$ python3 -q
>>> import numpy as np
>>> from numpy import linalg as LA
>>> np.set_printoptions(precision=1, suppress=True, linewidth=200)
>>> mat = np.load("x.npy")
>>> mat
array([[ 0,  0,  0,  0,  0,  0,  0, -2,  0,  0,  0],
       [ 0,  0,  0,  0,  0,  0, -6,  0,  0,  0,  0],
       [ 0,  0,  0,  0,  0,  0,  0,  0,  0,  8,  0],
       [ 0,  0,  0,  0,  0,  0,  0,  0, -5,  0,  0],
       [-3,  0,  0,  0,  0,  0,  0,  0,  0,  0,  0],
       [ 0,  0,  0,  0,  0,  9,  0,  0,  0,  0,  0],
       [ 0,  4,  0,  0,  0,  0,  0,  0,  0,  0,  0],
       [ 0,  0,  0,  2,  0,  0,  0,  0,  0,  0,  0],
       [ 0,  0,  0,  0,  0,  0,  0,  0,  0,  0,  4],
       [ 0,  0,  2,  0,  0,  0,  0,  0,  0,  0,  0],
       [ 0,  0,  0,  0, -5,  0,  0,  0,  0,  0,  0]])
>>> LA.norm(mat, axis=0)
array([3., 4., 2., 2., 5., 9., 6., 2., 5., 8., 4.])
>>> LA.pinv(mat)
array([[ 0. ,  0. ,  0. ,  0. , -0.3,  0. ,  0. ,  0. ,  0. ,  0. ,  0. ],
       [ 0. ,  0. ,  0. ,  0. ,  0. ,  0. ,  0.2,  0. ,  0. ,  0. ,  0. ],
       [ 0. ,  0. ,  0. ,  0. ,  0. ,  0. ,  0. ,  0. ,  0. ,  0.5,  0. ],
       [ 0. ,  0. ,  0. ,  0. ,  0. ,  0. ,  0. ,  0.5,  0. ,  0. ,  0. ],
       [ 0. ,  0. ,  0. ,  0. ,  0. ,  0. ,  0. ,  0. ,  0. ,  0. , -0.2],
       [ 0. ,  0. ,  0. ,  0. ,  0. ,  0.1,  0. ,  0. ,  0. ,  0. ,  0. ],
       [ 0. , -0.2,  0. ,  0. ,  0. ,  0. ,  0. ,  0. ,  0. ,  0. ,  0. ],
       [-0.5,  0. ,  0. ,  0. ,  0. ,  0. ,  0. ,  0. ,  0. ,  0. ,  0. ],
       [ 0. ,  0. ,  0. , -0.2,  0. ,  0. ,  0. ,  0. ,  0. ,  0. ,  0. ],
       [ 0. ,  0. ,  0.1,  0. ,  0. ,  0. ,  0. ,  0. ,  0. ,  0. ,  0. ],
       [ 0. ,  0. ,  0. ,  0. ,  0. ,  0. ,  0. ,  0. ,  0.2,  0. ,  0. ]])
>>> round(float(np.abs(LA.eigvals(mat)).max()), 1)
9.0
>>> (mat + mat.T) / 2
array([[ 0. ,  0. ,  0. ,  0. , -1.5,  0. ,  0. , -1. ,  0. ,  0. ,  0. ],
       [ 0. ,  0. ,  0. ,  0. ,  0. ,  0. , -1. ,  0. ,  0. ,  0. ,  0. ],
       [ 0. ,  0. ,  0. ,  0. ,  0. ,  0. ,  0. ,  0. ,  0. ,  5. ,  0. ],
       [ 0. ,  0. ,  0. ,  0. ,  0. ,  0. ,  0. ,  1. , -2.5,  0. ,  0. ],
       [-1.5,  0. ,  0. ,  0. ,  0. ,  0. ,  0. ,  0. ,  0. ,  0. , -2.5],
       [ 0. ,  0. ,  0. ,  0. ,  0. ,  9. ,  0. ,  0. ,  0. ,  0. ,  0. ],
       [ 0. , -1. ,  0. ,  0. ,  0. ,  0. ,  0. ,  0. ,  0. ,  0. ,  0. ],
       [-1. ,  0. ,  0. ,  1. ,  0. ,  0. ,  0. ,  0. ,  0. ,  0. ,  0. ],
       [ 0. ,  0. ,  0. , -2.5,  0. ,  0. ,  0. ,  0. ,  0. ,  0. ,  2. ],
       [ 0. ,  0. ,  5. ,  0. ,  0. ,  0. ,  0. ,  0. ,  0. ,  0. ,  0. ],
       [ 0. ,  0. ,  0. ,  0. , -2.5,  0. ,  0. ,  0. ,  2. ,  0. ,  0. ]])
>>> np.trace(mat)
np.int64(9)
>>> LA.matrix_power(mat, 4)
array([[   0,    0,    0,    0,    0,    0,    0,    0,    0,    0,   80],
       [   0,  576,    0,    0,    0,    0,    0,    0,    0,    0,    0],
       [   0,    0,  256,    0,    0,    0,    0,    0,    0,    0,    0],
       [-300,    0,    0,    0,    0,    0,    0,    0,    0,    0,    0],
       [   0,    0,    0,    0,    0,    0,    0,    0,  -60,    0,    0],
       [   0,    0,    0,    0,    0, 6561,    0,    0,    0,    0,    0],
       [   0,    0,    0,    0,    0,    0,  576,    0,    0,    0,    0],
       [   0,    0,    0,    0,  200,    0,    0,    0,    0,    0,    0],
       [   0,    0,    0,    0,    0,    0,    0, -120,    0,    0,    0],
       [   0,    0,    0,    0,    0,    0,    0,    0,    0,  256,    0],
       [   0,    0,    0,  -60,    0,    0,    0,    0,    0,    0,    0]])
>>> rng = np.random.default_rng(129)
>>> labels = rng.permutation(11)
>>> labels
array([ 3,  9,  1,  7,  2,  5,  0,  6,  4,  8, 10])
>>> A2 = mat[labels][:, labels]
>>> np.allclose(A2, mat)
False
>>> A2
array([[ 0,  0,  0,  0,  0,  0,  0,  0,  0, -5,  0],
       [ 0,  0,  0,  0,  2,  0,  0,  0,  0,  0,  0],
       [ 0,  0,  0,  0,  0,  0,  0, -6,  0,  0,  0],
       [ 2,  0,  0,  0,  0,  0,  0,  0,  0,  0,  0],
       [ 0,  8,  0,  0,  0,  0,  0,  0,  0,  0,  0],
       [ 0,  0,  0,  0,  0,  9,  0,  0,  0,  0,  0],
       [ 0,  0,  0, -2,  0,  0,  0,  0,  0,  0,  0],
       [ 0,  0,  4,  0,  0,  0,  0,  0,  0,  0,  0],
       [ 0,  0,  0,  0,  0,  0, -3,  0,  0,  0,  0],
       [ 0,  0,  0,  0,  0,  0,  0,  0,  0,  0,  4],
       [ 0,  0,  0,  0,  0,  0,  0,  0, -5,  0,  0]])
>>> def softmax(z):
...     e = np.exp(z - z.max(axis=-1, keepdims=True))
...     return e / e.sum(axis=-1, keepdims=True)
... 
>>> np.round(softmax(10 * mat[3]), 1) + 0
array([0.1, 0.1, 0.1, 0.1, 0.1, 0.1, 0.1, 0.1, 0. , 0.1, 0.1])
>>> S = mat @ mat.T / np.sqrt(11)
>>> np.round(softmax(S)[3] @ mat, 1) + 0
array([ 0.,  0.,  0.,  0.,  0.,  0.,  0.,  0., -5.,  0.,  0.])
>>> A = np.loadtxt("a.csv", delimiter=",")
>>> A
array([[-1.3,  4.8, -6.3, -2. ,  1.9, -0.1],
       [ 0.2,  4.4, -6.5, -3.5,  2.4, -0.7],
       [-1.3,  5. , -8.1, -4.2,  1.3,  0.6],
       [-1.9,  0.3,  1.9,  2.4,  0.7,  2.7],
       [-3. , -2.6,  0.8,  2.2,  0.2,  1.7],
       [ 0.4,  4.8, -5.2, -2.2,  0.9, -0.7],
       [-0.3,  4.2, -3.8, -2.9,  2. , -0.4],
       [-2.9, -0.4,  0.9,  1. , -0.2,  2.7],
       [-0.6,  3.8, -5.6,  0. ,  3. ,  1.4],
       [-2.2,  2.4, -4.6, -1.7,  1.9, -1. ],
       [-2.9, -0.9, -1.9,  2.5,  0.2,  3.5],
       [-2.9,  1.4,  2.2, -0.2,  0.3,  1.3],
       [-3.8, -2.2,  1.9,  3.3,  2.4,  0.2],
       [-3.4, -1.2,  1.1,  1.9,  0.6,  1.4],
       [-0.7,  5.5, -7. , -1.3,  1.2, -0.7],
       [-3.6, -1.1,  1.9,  2.8,  2.1,  2.2],
       [-3.4, -1.2,  0.2,  5. ,  1. ,  2.6],
       [-2.2,  0.4,  0.6,  2.8,  0.3,  1.8],
       [-4.6, -1.3,  1.8,  2.1,  0.5,  1. ],
       [-3.2, -1. ,  0.6,  3. ,  2. ,  4.1],
       [-4.6, -1.8,  1.7,  5. ,  1.4,  3.4],
       [-4.1, -0.1,  1.2,  2.6, -1.2,  2.5],
       [ 0.5,  1.3, -7.1, -3. ,  3.5, -1.9],
       [-1.4,  4.9, -7. , -3.1,  2.5, -1.3],
       [-1.3,  2.9, -6.7, -1.6,  1.3, -0.4],
       [ 0.3,  4. , -7. , -2.1,  1.8, -0.9],
       [-1.2,  4.9, -4.2, -1.4,  2.6,  1.1],
       [-2.1,  2.9, -7.7, -0.4,  3.3, -0.3],
       [ 0.2,  2.4, -5.8, -1. ,  1.7, -0.2],
       [-1. ,  2.9, -5.1, -0.4,  2.4, -0.2],
       [-4. ,  0.8,  3.5,  2.4,  0.3,  0.3],
       [-1.1,  4.4, -4.2, -2.3,  2.5, -2.1]])
>>> cent = A[[1, 22]].astype(float)
>>> for _ in range(6):
...     labels = LA.norm(A[:, None] - cent, axis=-1).argmin(axis=1)
...     cent = np.array([A[labels == j].mean(axis=0) for j in range(2)])
... 
>>> labels
array([0, 0, 0, 1, 1, 0, 0, 1, 0, 0, 1, 1, 1, 1, 0, 1, 1, 1, 1, 1, 1, 1, 0, 0, 0, 0, 0, 0, 0, 0, 1, 0])
>>> np.abs(cent[1] - cent[0]).argmax()
np.int64(2)
>>> dist = LA.norm(A[:, None] - A[None], axis=-1)
>>> LA.matrix_rank(dist ** 2)
np.int64(8)
>>> dist.shape
(32, 32)
>>> dist.mean(axis=1).argmax()
np.int64(20)
>>> np.flatnonzero(dist[25] < dist.mean() / 2)
array([ 0,  1,  2,  5,  6, 14, 22, 23, 24, 25, 28, 29, 31])
>>> (dist + 1e9 * np.eye(32)).round(6).argmin(axis=1)
array([14, 25, 23, 17, 13,  6, 31, 13, 29, 29, 19,  7, 15, 18,  0, 13, 20,  3, 13, 15, 16,  7, 25,  0, 28,  1,  8, 24, 29, 28, 18,  6])
>>> dist[:5, :5]
array([[ 0. ,  2.3,  3. , 10.8, 11.5],
       [ 2.3,  0. ,  2.9, 11.9, 12.5],
       [ 3. ,  2.9,  0. , 13.1, 13.5],
       [10.8, 11.9, 13.1,  0. ,  3.5],
       [11.5, 12.5, 13.5,  3.5,  0. ]])
